% ipython --no-banner

In [1]: import numpy as np

In [2]: from numpy import linalg as LA

In [3]: np.set_printoptions(precision=2, suppress=True, linewidth=120)

In [4]: def rd(a):
   ...:     return np.round(a, 2) + 0
   ...: 

In [5]: th = np.deg2rad(15)

In [6]: K = np.eye(7)

In [7]: K[np.ix_([2, 0], [2, 0])] = [[np.cos(th), -np.sin(th)], [np.sin(th), np.cos(th)]]

In [8]: rd(K)
Out[8]: 
array([[ 0.97,  0.  ,  0.26,  0.  ,  0.  ,  0.  ,  0.  ],
       [ 0.  ,  1.  ,  0.  ,  0.  ,  0.  ,  0.  ,  0.  ],
       [-0.26,  0.  ,  0.97,  0.  ,  0.  ,  0.  ,  0.  ],
       [ 0.  ,  0.  ,  0.  ,  1.  ,  0.  ,  0.  ,  0.  ],
       [ 0.  ,  0.  ,  0.  ,  0.  ,  1.  ,  0.  ,  0.  ],
       [ 0.  ,  0.  ,  0.  ,  0.  ,  0.  ,  1.  ,  0.  ],
       [ 0.  ,  0.  ,  0.  ,  0.  ,  0.  ,  0.  ,  1.  ]])

In [9]: x0 = np.array([2, 4, 4, 3, 3, 0, 2])

In [10]: rd((K * x0).sum(axis=1))
Out[10]: array([2.97, 4.  , 3.35, 3.  , 3.  , 0.  , 2.  ])

In [11]: rd(np.einsum("ij,j->i", K, x0))
Out[11]: array([2.97, 4.  , 3.35, 3.  , 3.  , 0.  , 2.  ])

In [12]: rd(K @ (2 * x0))
Out[12]: array([5.93, 8.  , 6.69, 6.  , 6.  , 0.  , 4.  ])

In [13]: (K @ x0).argmax()
Out[13]: np.int64(1)

In [14]: rd(K @ np.ones(7))
Out[14]: array([1.22, 1.  , 0.71, 1.  , 1.  , 1.  , 1.  ])

In [15]: rd(K @ x0)
Out[15]: array([2.97, 4.  , 3.35, 3.  , 3.  , 0.  , 2.  ])

In [16]: rd(LA.svd(K, compute_uv=False))
Out[16]: array([1., 1., 1., 1., 1., 1., 1.])

In [17]: rd(LA.pinv(K))
Out[17]: 
array([[ 0.97,  0.  , -0.26,  0.  ,  0.  ,  0.  ,  0.  ],
       [ 0.  ,  1.  ,  0.  ,  0.  ,  0.  ,  0.  ,  0.  ],
       [ 0.26,  0.  ,  0.97,  0.  ,  0.  ,  0.  ,  0.  ],
       [ 0.  ,  0.  ,  0.  ,  1.  ,  0.  ,  0.  ,  0.  ],
       [ 0.  ,  0.  ,  0.  ,  0.  ,  1.  ,  0.  ,  0.  ],
       [ 0.  ,  0.  ,  0.  ,  0.  ,  0.  ,  1.  ,  0.  ],
       [ 0.  ,  0.  ,  0.  ,  0.  ,  0.  ,  0.  ,  1.  ]])

In [18]: out = K / np.sqrt((K ** 2).mean(axis=1, keepdims=True))

In [19]: LA.matrix_rank(K - K.mean(axis=1, keepdims=True))
Out[19]: np.int64(6)

In [20]: np.allclose(K, K.T)
Out[20]: False

In [21]: K.inv()
AttributeError: 'numpy.ndarray' object has no attribute 'inv'


In [22]: LA.determinant(K)
AttributeError: module 'numpy.linalg' has no attribute 'determinant'


In [23]: rd(LA.matrix_power(K, 3))
Out[23]: 
array([[ 0.71,  0.  ,  0.71,  0.  ,  0.  ,  0.  ,  0.  ],
       [ 0.  ,  1.  ,  0.  ,  0.  ,  0.  ,  0.  ,  0.  ],
       [-0.71,  0.  ,  0.71,  0.  ,  0.  ,  0.  ,  0.  ],
       [ 0.  ,  0.  ,  0.  ,  1.  ,  0.  ,  0.  ,  0.  ],
       [ 0.  ,  0.  ,  0.  ,  0.  ,  1.  ,  0.  ,  0.  ],
       [ 0.  ,  0.  ,  0.  ,  0.  ,  0.  ,  1.  ,  0.  ],
       [ 0.  ,  0.  ,  0.  ,  0.  ,  0.  ,  0.  ,  1.  ]])

In [24]: rd(np.sort(np.abs(LA.eigvals(K))))
Out[24]: array([1., 1., 1., 1., 1., 1., 1.])

In [25]: rd(np.abs(LA.eigvals(K)).max())
Out[25]: np.float64(1.0)

In [26]: rng = np.random.default_rng(797)

In [27]: labels = rng.permutation(7)

In [28]: labels
Out[28]: array([5, 6, 3, 1, 4, 2, 0])

In [29]: out = K[labels][:, labels]

In [30]: rd(out)
Out[30]: 
array([[ 1.  ,  0.  ,  0.  ,  0.  ,  0.  ,  0.  ,  0.  ],
       [ 0.  ,  1.  ,  0.  ,  0.  ,  0.  ,  0.  ,  0.  ],
       [ 0.  ,  0.  ,  1.  ,  0.  ,  0.  ,  0.  ,  0.  ],
       [ 0.  ,  0.  ,  0.  ,  1.  ,  0.  ,  0.  ,  0.  ],
       [ 0.  ,  0.  ,  0.  ,  0.  ,  1.  ,  0.  ,  0.  ],
       [ 0.  ,  0.  ,  0.  ,  0.  ,  0.  ,  0.97, -0.26],
       [ 0.  ,  0.  ,  0.  ,  0.  ,  0.  ,  0.26,  0.97]])

In [31]: np.allclose(out, K)
Out[31]: False

In [32]: r0 = np.array([1, 0])

In [33]: r1 = np.array([-5, -1, -2])

In [34]: mat = np.outer(r0, r1)

In [35]: mat
Out[35]: 
array([[-5, -1, -2],
       [ 0,  0,  0]])

In [36]: # null space of dimension 2

In [37]: blk = np.stack([K, -1 * K, K[::-1]])

In [38]: blk.shape
Out[38]: (3, 7, 7)

In [39]: rd(LA.det(blk))
Out[39]: array([ 1., -1., -1.])

In [40]: np.argsort(-LA.norm(mat, axis=0).round(6), kind="stable")[:3]
Out[40]: array([0, 2, 1])

In [41]: LA.matrix_rank(mat, rtol=0.1)
Out[41]: np.int64(1)

In [42]: rd(LA.norm(mat, 2) / LA.norm(mat))
Out[42]: np.float64(1.0)

In [43]: left, sigma, Vt = LA.svd(mat)

In [44]: vecs = Vt[:(sigma > 1e-8).sum()]

In [45]: x0 = mat[1] + 3 * mat[0] + rng.integers(2) * np.eye(3)[2]

In [46]: x0
Out[46]: array([-15.,  -3.,  -5.])

In [47]: np.allclose(vecs.T @ vecs @ x0, x0)
Out[47]: False

In [48]: rd(vecs.T @ vecs)
Out[48]: 
array([[0.83, 0.17, 0.33],
       [0.17, 0.03, 0.07],
       [0.33, 0.07, 0.13]])

In [49]: rd(np.diag(vecs.T @ vecs))
Out[49]: array([0.83, 0.03, 0.13])

In [50]: m1 = np.load("case2.npy")

In [51]: m1
Out[51]: 
array([[-4,  0,  5],
       [ 0,  0,  0],
       [ 1,  1,  0],
       [ 0, -2,  0],
       [ 0,  0,  0],
       [ 0, -3,  0]])

In [52]: # rows 1 and 4 are equal

In [53]: P = m1 @ LA.solve(m1.T @ m1, m1.T)

In [54]: np.allclose(P @ P, P)
Out[54]: True

In [55]: rd((np.eye(6) - P) @ m1)
Out[55]: 
array([[0., 0., 0.],
       [0., 0., 0.],
       [0., 0., 0.],
       [0., 0., 0.],
       [0., 0., 0.],
       [0., 0., 0.]])

In [56]: rd(LA.eigvalsh(P))
Out[56]: array([0., 0., 0., 1., 1., 1.])

In [57]: rd(np.diag(P))
Out[57]: array([1.  , 0.  , 1.  , 0.31, 0.  , 0.69])

In [58]: rd(P)
Out[58]: 
array([[1.  , 0.  , 0.  , 0.  , 0.  , 0.  ],
       [0.  , 0.  , 0.  , 0.  , 0.  , 0.  ],
       [0.  , 0.  , 1.  , 0.  , 0.  , 0.  ],
       [0.  , 0.  , 0.  , 0.31, 0.  , 0.46],
       [0.  , 0.  , 0.  , 0.  , 0.  , 0.  ],
       [0.  , 0.  , 0.  , 0.46, 0.  , 0.69]])

In [59]: rd(np.trace(P))
Out[59]: np.float64(3.0)

In [60]: x0 = np.array([3, -2, 1])

In [61]: m1 @ x0
Out[61]: array([-7,  0,  1,  4,  0,  6])

In [62]: m1 @ np.eye(3)[2]
Out[62]: array([5., 0., 0., 0., 0., 0.])

In [63]: np.sign((m1 @ x0).round(6))
Out[63]: array([-1,  0,  1,  1,  0,  1])

In [64]: m1 * x0
Out[64]: 
array([[-12,   0,   5],
       [  0,   0,   0],
       [  3,  -2,   0],
       [  0,   4,   0],
       [  0,   0,   0],
       [  0,   6,   0]])

In [65]: np.einsum("ij,j->i", m1, x0)
Out[65]: array([-7,  0,  1,  4,  0,  6])

In [66]: (m1 * x0).sum(axis=1)
Out[66]: array([-7,  0,  1,  4,  0,  6])

In [67]: x0 @ m1
ValueError: matmul: Input operand 1 has a mismatch in its core dimension 0, with gufunc signature (n?,k),(k,m?)->(n?,m?) (size 6 is different from 3)


In [68]: labels = rng.permutation(7)

In [69]: out = K[:, labels] * rng.choice([-1, 1], 7)

In [70]: rd(out)
Out[70]: 
array([[ 0.  ,  0.97,  0.  ,  0.26,  0.  ,  0.  ,  0.  ],
       [ 0.  ,  0.  , -1.  ,  0.  ,  0.  ,  0.  ,  0.  ],
       [ 0.  , -0.26,  0.  ,  0.97,  0.  ,  0.  ,  0.  ],
       [ 1.  ,  0.  ,  0.  ,  0.  ,  0.  ,  0.  ,  0.  ],
       [ 0.  ,  0.  ,  0.  ,  0.  ,  0.  , -1.  ,  0.  ],
       [ 0.  ,  0.  ,  0.  ,  0.  ,  0.  ,  0.  , -1.  ],
       [ 0.  ,  0.  ,  0.  ,  0.  , -1.  ,  0.  ,  0.  ]])

In [71]: left, _, Vt = LA.svd(K.T @ out)

In [72]: rd(LA.lstsq(K, out)[0])
Out[72]: 
array([[ 0.,  1.,  0.,  0.,  0.,  0.,  0.],
       [ 0.,  0., -1.,  0.,  0.,  0.,  0.],
       [ 0.,  0.,  0.,  1.,  0.,  0.,  0.],
       [ 1.,  0.,  0.,  0.,  0.,  0.,  0.],
       [ 0.,  0.,  0.,  0.,  0., -1.,  0.],
       [ 0.,  0.,  0.,  0.,  0.,  0., -1.],
       [ 0.,  0.,  0.,  0., -1.,  0.,  0.]])

In [73]: labels
Out[73]: array([3, 0, 1, 2, 6, 4, 5])

In [74]: cov = out.T @ out

In [75]: np.trace(cov), (out ** 2).sum()
Out[75]: (np.float64(7.0), np.float64(7.0))

In [76]: rd(LA.eigvalsh(cov)[::-1])
Out[76]: array([1., 1., 1., 1., 1., 1., 1.])

In [77]: (out @ out.T).shape
Out[77]: (7, 7)

In [78]: LA.matrix_rank(cov)
Out[78]: np.int64(7)

In [79]: m1 @ m1
ValueError: matmul: Input operand 1 has a mismatch in its core dimension 0, with gufunc signature (n?,k),(k,m?)->(n?,m?) (size 6 is different from 3)


In [80]: cov = m1.T @ m1

In [81]: rd(LA.eigvalsh(cov)[::-1])
Out[81]: array([41.41, 14.03,  0.56])

In [82]: np.diag(cov)
Out[82]: array([17, 14, 25])

In [83]: LA.matrix_rank(cov)
Out[83]: np.int64(3)

In [84]: cov
Out[84]: 
array([[ 17,   1, -20],
       [  1,  14,   0],
       [-20,   0,  25]])

In [85]: np.allclose(cov, cov.T)
Out[85]: True

In [86]: X = np.array([[0.8, -0.2, 1.3, 2.2, -0.1],
    ...:     [0.8, -0.2, 0.2, 1.9, -1.1],
    ...:     [-1.9, -1.1, -0.3, 0.6, 0.4],
    ...:     [0.1, -1.8, -1.0, -1.3, 0.2],
    ...:     [2.7, -1.1, 0.3, -0.7, -0.5],
    ...:     [2.0, 0.5, -2.2, -0.9, -0.5],
    ...:     [-0.2, -0.1, 0.4, -0.6, 1.0],
    ...:     [-1.0, -1.0, -0.4, 0.5, 0.9],
    ...:     [0.0, 0.3, 0.8, -0.2, 1.6],
    ...:     [1.1, 0.8, -0.7, -0.4, 1.4],
    ...:     [-0.9, 0.6, 0.0, 0.1, 0.4],
    ...:     [0.4, 0.6, -1.6, 0.1, 0.5],
    ...:     [-1.4, 1.8, 0.6, 0.0, 0.6],
    ...:     [-0.8, -0.3, -0.3, 0.7, -1.1],
    ...:     [0.4, -0.9, -1.6, -0.5, 1.8]])

In [87]: X[:, 2] = 4 * X[:, 1] + 0.05 * rng.normal(size=15)

In [88]: rd(X)
Out[88]: 
array([[ 0.8 , -0.2 , -0.75,  2.2 , -0.1 ],
       [ 0.8 , -0.2 , -0.92,  1.9 , -1.1 ],
       [-1.9 , -1.1 , -4.46,  0.6 ,  0.4 ],
       [ 0.1 , -1.8 , -7.14, -1.3 ,  0.2 ],
       [ 2.7 , -1.1 , -4.37, -0.7 , -0.5 ],
       [ 2.  ,  0.5 ,  2.13, -0.9 , -0.5 ],
       [-0.2 , -0.1 , -0.38, -0.6 ,  1.  ],
       [-1.  , -1.  , -3.98,  0.5 ,  0.9 ],
       [ 0.  ,  0.3 ,  1.22, -0.2 ,  1.6 ],
       [ 1.1 ,  0.8 ,  3.13, -0.4 ,  1.4 ],
       [-0.9 ,  0.6 ,  2.31,  0.1 ,  0.4 ],
       [ 0.4 ,  0.6 ,  2.33,  0.1 ,  0.5 ],
       [-1.4 ,  1.8 ,  7.15,  0.  ,  0.6 ],
       [-0.8 , -0.3 , -1.15,  0.7 , -1.1 ],
       [ 0.4 , -0.9 , -3.57, -0.5 ,  1.8 ]])

In [89]: left, sigma, Vt = LA.svd(X)

In [90]: np.argmax(sigma[:-1] / (sigma[1:] + 1e-6)) + 1
Out[90]: np.int64(4)

In [91]: out = left[:, :4] @ np.diag(sigma[:4]) @ Vt[:4]

In [92]: rd(out)
Out[92]: 
array([[ 0.8 , -0.18, -0.76,  2.2 , -0.1 ],
       [ 0.8 , -0.22, -0.92,  1.9 , -1.1 ],
       [-1.9 , -1.11, -4.46,  0.6 ,  0.4 ],
       [ 0.1 , -1.8 , -7.14, -1.3 ,  0.2 ],
       [ 2.7 , -1.11, -4.37, -0.7 , -0.5 ],
       [ 2.  ,  0.52,  2.13, -0.9 , -0.5 ],
       [-0.2 , -0.1 , -0.38, -0.6 ,  1.  ],
       [-1.  , -0.99, -3.98,  0.5 ,  0.9 ],
       [ 0.  ,  0.31,  1.21, -0.2 ,  1.6 ],
       [ 1.1 ,  0.79,  3.13, -0.4 ,  1.4 ],
       [-0.9 ,  0.58,  2.31,  0.1 ,  0.4 ],
       [ 0.4 ,  0.59,  2.33,  0.1 ,  0.5 ],
       [-1.4 ,  1.8 ,  7.15,  0.  ,  0.6 ],
       [-0.8 , -0.29, -1.15,  0.7 , -1.1 ],
       [ 0.4 , -0.9 , -3.57, -0.5 ,  1.8 ]])

In [93]: LA.matrix_rank(out)
Out[93]: np.int64(4)
